% ipython --no-banner

In [1]: import numpy as np

In [2]: from numpy import linalg as LA

In [3]: np.set_printoptions(precision=3, suppress=True, linewidth=140)

In [4]: J = np.load("m.npy")

In [5]: print(J)
[[-0.98  0.   -2.   -3.   -3.    1.  ]
 [-1.   -1.98  3.   -2.    1.    2.  ]
 [ 1.   -2.    1.02 -1.   -2.   -2.  ]
 [-3.   -1.    1.    0.02  3.    0.  ]
 [ 1.    0.    1.    3.   -0.98  3.  ]
 [-1.    0.   -2.   -3.   -3.    1.02]]

In [6]: u = np.array([-3, 1])

In [7]: print(np.correlate(J[5], J[4], "full"))
[ -3.     0.98  -9.    -8.04 -12.06  -6.   -13.    -1.94  -1.98  -3.     1.02]

In [8]: print(np.array([np.convolve(row, u, "same") for row in J]))
[[  2.94  -0.98   6.     7.     6.    -6.  ]
 [  3.     4.94 -10.98   9.    -5.    -5.  ]
 [ -3.     7.    -5.06   4.02   5.     4.  ]
 [  9.     0.    -4.     0.94  -8.98   3.  ]
 [ -3.     1.    -3.    -8.     5.94  -9.98]
 [  3.    -1.     6.     7.     6.    -6.06]]

In [9]: print(np.convolve(J[5], u))
[ 3.   -1.    6.    7.    6.   -6.06  1.02]

In [10]: print(np.cross(J[5, :3], J[4, :3]))
[ 0. -1. -0.]

In [11]: Uu, s, Vt = LA.svd(J)

In [12]: print(np.argmax(s[:-1] / (s[1:] + 1e-6)) + 1)
5

In [13]: print(s)
[7.439 5.635 4.58  4.04  1.59  0.002]

In [14]: M2 = Uu[:, :5] @ np.diag(s[:5]) @ Vt[:5]

In [15]: print(LA.matrix_rank(J, rtol=0.05))
5

In [16]: print(round(float(LA.norm(J - M2) / LA.norm(J)), 3))
0.0

In [17]: print(round(float(LA.norm(J - M2, 2)), 3), round(float(s[5]), 3))
0.002 0.002

In [18]: print(LA.matrix_rank(M2))
5

In [19]: M2 = J / LA.norm(J, axis=1, keepdims=True)

In [20]: G = M2 @ M2.T

In [21]: print((G - 2 * np.eye(6)).round(6).argmax(axis=1))
[5 3 0 1 1 0]

In [22]: print(G[3])
[-0.371  0.511 -0.346  1.    -0.238 -0.368]

In [23]: print(G)
[[ 1.    -0.001  0.21  -0.371 -0.27   1.   ]
 [-0.001  1.     0.109  0.511  0.047  0.002]
 [ 0.21   0.109  1.    -0.346 -0.283  0.206]
 [-0.371  0.511 -0.346  1.    -0.238 -0.368]
 [-0.27   0.047 -0.283 -0.238  1.    -0.267]
 [ 1.     0.002  0.206 -0.368 -0.267  1.   ]]
